$ ipython --no-banner

In [1]: import numpy as np

In [2]: from numpy import linalg as LA

In [3]: np.set_printoptions(precision=1, suppress=True, linewidth=120)

In [4]: rd = lambda a: np.round(a, 1) + 0

In [5]: mat = np.loadtxt("run14.csv", delimiter=",")

In [6]: mat
Out[6]: 
array([[1., 3., 2., 0., 0., 1., 2.],
       [5., 4., 1., 4., 2., 4., 0.],
       [5., 1., 3., 1., 0., 1., 2.],
       [5., 3., 2., 3., 2., 4., 4.],
       [0., 4., 3., 2., 1., 1., 4.],
       [1., 3., 0., 3., 3., 2., 4.],
       [4., 0., 0., 5., 3., 2., 0.]])

In [7]: q, evecs = LA.qr(mat[:, :1])[0], LA.qr(mat[:, 1:])[0]

In [8]: sig = LA.svd(q.T @ evecs, compute_uv=False)

In [9]: rd(sig)
Out[9]: array([1.])

In [10]: print(rd(LA.norm(q @ q.T - evecs @ evecs.T, 2)))
1.0

In [11]: rd(np.degrees(np.arccos(sig.clip(0, 1))))
Out[11]: array([7.9])

In [12]: x0 = np.array([4, 2, 0, 1, 0, 0, 4])

In [13]: target = mat @ x0

In [14]: print(target)
[18. 32. 31. 45. 26. 29. 21.]

In [15]: rd(LA.solve(mat, target))
Out[15]: array([4., 2., 0., 1., 0., 0., 4.])

In [16]: print(rd(LA.solve(mat.T, mat[6])))
[0. 0. 0. 0. 0. 0. 1.]

In [17]: rd(LA.solve(mat, target + mat[:, 4]))
Out[17]: array([4., 2., 0., 1., 1., 0., 4.])

In [18]: x0 = np.array([-1, -5, -4, -4, 0, 5, 3])

In [19]: target = mat @ x0

In [20]: coef, lr = np.zeros(7), 1 / LA.norm(mat, 2) ** 2

In [21]: for i in range(12):
    ...:     coef -= lr * mat.T @ (mat @ coef - target)
    ...:     if i % 2 == 0: print(i, round(LA.norm(mat @ coef - target), 1))
    ...: 
0 19.9
2 18.9
4 18.0
6 17.2
8 16.5
10 15.8

In [22]: rd(coef)
Out[22]: array([-0.9, -1.9, -1.7, -1.2, -0.1, -0.3,  0.1])

In [23]: rd(LA.cond(mat))
Out[23]: np.float64(106.6)
